% python3 -q
>>> import numpy as np
>>> from numpy import linalg as LA
>>> np.set_printoptions(precision=2, suppress=True, linewidth=120)
>>> rd = lambda a: np.round(a, 2) + 0
>>> B = np.array([[9, -8, 5, 7], [-6, 3, -1, 7], [-2, 4, 7, 1], [-8, 7, 6, -7]])
>>> X = np.triu(B, 1)
>>> X
array([[ 0, -8,  5,  7],
       [ 0,  0, -1,  7],
       [ 0,  0,  0,  1],
       [ 0,  0,  0,  0]])
>>> rng = np.random.default_rng(884)
>>> z = rng.permutation(4)
>>> print(z)
[3 2 0 1]
>>> B = X[z][:, z]
>>> rd(np.sort(np.abs(LA.eigvals(B))))
array([0., 0., 0., 0.])
>>> np.diag(B)
array([0, 0, 0, 0])
>>> np.trace(B)
np.int64(0)
>>> np.allclose(B, X)
False
>>> B
array([[ 0,  0,  0,  0],
       [ 1,  0,  0,  0],
       [ 7,  5,  0, -8],
       [ 7, -1,  0,  0]])
>>> W0 = np.load("w.npy")
>>> W0
array([[  4.27,   3.12,   1.77,  -3.7 ,   3.21,  -2.61],
       [  0.15, -10.15,  -1.08,   4.31,  -0.28,   4.36],
       [ -1.14,   8.16,   0.46,  -3.56,   0.23,  -3.57],
       [  0.98,  -3.6 ,  -0.78,   1.66,   0.18,   1.44],
       [ -2.63,  -8.4 ,  -1.68,   5.49,  -2.49,   3.58],
       [  0.87,  -8.88,  -1.05,   3.46,  -0.62,   3.62],
       [  6.3 ,  -2.  ,   1.62,  -2.09,   4.27,  -0.89],
       [  4.3 ,  -8.46,   1.48,   1.93,   2.41,   1.68],
       [ -3.06,  -4.88,  -1.88,   4.69,  -2.74,   3.82],
       [  1.48,  -4.92,  -0.11,   1.13,   0.89,   0.81],
       [ -2.11,  -0.24,  -0.43,   1.45,  -1.81,   1.17],
       [ -5.12,   5.35,  -0.78,   0.12,  -2.92,  -0.41],
       [ -3.29,  -3.52,  -1.67,   3.09,  -2.09,   2.81],
       [ -5.02,  -6.29,  -2.39,   5.57,  -4.  ,   3.51],
       [  2.57,   7.56,   1.96,  -5.01,   2.42,  -3.93],
       [  2.84,   5.72,   1.  ,  -3.92,   2.53,  -2.7 ],
       [  6.39,   5.17,   3.  ,  -6.28,   5.44,  -4.06],
       [ -5.37,   3.53,  -1.59,   1.05,  -3.36,  -0.11],
       [  1.84,   2.69,   0.43,  -1.61,   1.64,  -1.98],
       [  0.57,  -0.41,   0.23,  -0.16,   0.84,   0.13],
       [ -6.54,  -2.88,  -2.59,   5.26,  -4.99,   2.85],
       [ -1.92,   8.72,   0.5 ,  -3.52,  -0.32,  -3.  ]])
>>> B = np.c_[W0[:, :1] @ np.array([[5]]), np.array([2, 5, 8, 8, 7, 2, 2, 0, 7, 3, 0, 3, 2, 3, 1, 9, 1, 5, 3, 3, 6, 8])]
>>> print(rd(B))
[[ 21.35   2.  ]
 [  0.75   5.  ]
 [ -5.7    8.  ]
 [  4.9    8.  ]
 [-13.15   7.  ]
 [  4.35   2.  ]
 [ 31.5    2.  ]
 [ 21.5    0.  ]
 [-15.3    7.  ]
 [  7.4    3.  ]
 [-10.55   0.  ]
 [-25.6    3.  ]
 [-16.45   2.  ]
 [-25.1    3.  ]
 [ 12.85   1.  ]
 [ 14.2    9.  ]
 [ 31.95   1.  ]
 [-26.85   5.  ]
 [  9.2    3.  ]
 [  2.85   3.  ]
 [-32.7    6.  ]
 [ -9.6    8.  ]]
>>> LA.matrix_rank(np.c_[W0, B])
np.int64(7)
>>> hat = B @ LA.solve(B.T @ B, B.T)
>>> rd(hat @ B[:, 1])
array([2., 5., 8., 8., 7., 2., 2., 0., 7., 3., 0., 3., 2., 3., 1., 9., 1., 5., 3., 3., 6., 8.])
>>> LA.matrix_rank(np.eye(22) - hat)
np.int64(20)
>>> np.allclose(hat @ hat, hat)
True
>>> rd(np.diag(hat))
array([0.08, 0.05, 0.12, 0.14, 0.1 , 0.01, 0.16, 0.07, 0.11, 0.03, 0.02, 0.09, 0.04, 0.09, 0.03, 0.22, 0.15, 0.12,
       0.04, 0.02, 0.18, 0.12])
>>> Ac = W0 - W0.mean(axis=0)
>>> vecs = LA.svd(Ac)[2][:2]
>>> B = Ac - Ac @ vecs.T @ vecs
>>> rd(B.std(axis=0))
array([0.19, 0.16, 0.31, 0.23, 0.17, 0.34])
>>> rd((Ac @ vecs.T).std(axis=0))
array([7.51, 4.61])
>>> rd(LA.norm(B) / LA.norm(Ac))
np.float64(0.07)
>>> rd(np.diag(vecs.T @ vecs))
array([0.55, 0.77, 0.06, 0.24, 0.26, 0.13])
>>> Ac = W0 - W0.mean(axis=0)
>>> Uu, sig, Vh = LA.svd(Ac, full_matrices=False)
>>> (np.sign(Uu[:, 0]) == np.sign(Uu[0, 0])).astype(int)
array([1, 0, 1, 0, 0, 0, 1, 0, 0, 0, 0, 1, 0, 0, 1, 1, 1, 1, 1, 1, 0, 1])
>>> rd(np.abs(Vh[-1]))
array([0.37, 0.12, 0.01, 0.41, 0.83, 0.02])
>>> np.abs(Uu[:, 0]).argmax()
np.int64(16)
>>> print(rd(sig ** 2 / (sig ** 2).sum()))
[0.72 0.27 0.   0.   0.   0.  ]
>>> rd(Ac.mean(axis=0))
array([0., 0., 0., 0., 0., 0.])
>>> K = np.loadtxt("layer10.csv", delimiter=",")
>>> K
array([[ 11., -12., -12.,   3.,  12.,  -3.,   3.],
       [-12.,  18.,  16.,  -4., -16.,   4.,  -4.],
       [-12.,  16.,  18.,  -4., -16.,   4.,  -4.],
       [  3.,  -4.,  -4.,   3.,   4.,  -1.,   1.],
       [ 12., -16., -16.,   4.,  18.,  -4.,   4.],
       [ -3.,   4.,   4.,  -1.,  -4.,   3.,  -1.],
       [  3.,  -4.,  -4.,   1.,   4.,  -1.,   3.]])
>>> # symmetric, so the eigenvalues are real
>>> rd(np.abs(LA.eigvals(X)).max())
np.float64(0.0)
>>> rd(LA.det(X))
np.float64(0.0)
>>> np.allclose(X @ X.T, X.T @ X)
False
>>> np.trace(X)
np.int64(0)
>>> rd(np.sort(np.abs(LA.eigvals(X))))
array([0., 0., 0., 0.])
>>> X.inv()
Traceback (most recent call last):
  File "<python-input-48>", line 1, in <module>
    X.inv()
    ^^^^^
AttributeError: 'numpy.ndarray' object has no attribute 'inv'
>>> X @ X
array([[  0,   0,   8, -51],
       [  0,   0,   0,  -1],
       [  0,   0,   0,   0],
       [  0,   0,   0,   0]])
>>> (X + X.T) / 2
array([[ 0. , -4. ,  2.5,  3.5],
       [-4. ,  0. , -0.5,  3.5],
       [ 2.5, -0.5,  0. ,  0.5],
       [ 3.5,  3.5,  0.5,  0. ]])
>>> vals, vecs = LA.eigh(K)
>>> rd(vecs.T @ vecs)
array([[1., 0., 0., 0., 0., 0., 0.],
       [0., 1., 0., 0., 0., 0., 0.],
       [0., 0., 1., 0., 0., 0., 0.],
       [0., 0., 0., 1., 0., 0., 0.],
       [0., 0., 0., 0., 1., 0., 0.],
       [0., 0., 0., 0., 0., 1., 0.],
       [0., 0., 0., 0., 0., 0., 1.]])
>>> print(rd(LA.eigvalsh(K + -2 * np.eye(7))))
[ 0.  0.  0.  0.  0.  0. 60.]
>>> print(rd(LA.svd(K, compute_uv=False)))
[62.  2.  2.  2.  2.  2.  2.]
>>> np.unique(vals.round(6) + 0, return_counts=True)[1]
array([6, 1])
>>> rd(vecs.T @ K @ vecs)
array([[ 2.,  0.,  0.,  0.,  0.,  0.,  0.],
       [ 0.,  2.,  0.,  0.,  0.,  0.,  0.],
       [ 0.,  0.,  2.,  0.,  0.,  0.,  0.],
       [ 0.,  0.,  0.,  2.,  0.,  0.,  0.],
       [ 0.,  0.,  0.,  0.,  2.,  0.,  0.],
       [ 0.,  0.,  0.,  0.,  0.,  2.,  0.],
       [ 0.,  0.,  0.,  0.,  0.,  0., 62.]])
>>> rd(vals.sum()), np.trace(K)
(np.float64(74.0), np.float64(74.0))
>>> vec = np.array([0, 0, 2, 2, 0, 1, 2])
>>> print((K * vec).sum(axis=1))
[-15.  20.  24.  -1. -20.   7.  -1.]
>>> K @ (2 * vec)
array([-30.,  40.,  48.,  -2., -40.,  14.,  -2.])
>>> np.sign((K @ vec).round(6))
array([-1.,  1.,  1., -1., -1.,  1., -1.])
>>> K * vec
array([[  0.,  -0., -24.,   6.,   0.,  -3.,   6.],
       [ -0.,   0.,  32.,  -8.,  -0.,   4.,  -8.],
       [ -0.,   0.,  36.,  -8.,  -0.,   4.,  -8.],
       [  0.,  -0.,  -8.,   6.,   0.,  -1.,   2.],
       [  0.,  -0., -32.,   8.,   0.,  -4.,   8.],
       [ -0.,   0.,   8.,  -2.,  -0.,   3.,  -2.],
       [  0.,  -0.,  -8.,   2.,   0.,  -1.,   6.]])
>>> LA.norm(K @ vec) <= LA.norm(K, 2) * LA.norm(vec) + 1e-9
np.True_
>>> np.einsum("ij,j->i", K, vec)
array([-15.,  20.,  24.,  -1., -20.,   7.,  -1.])
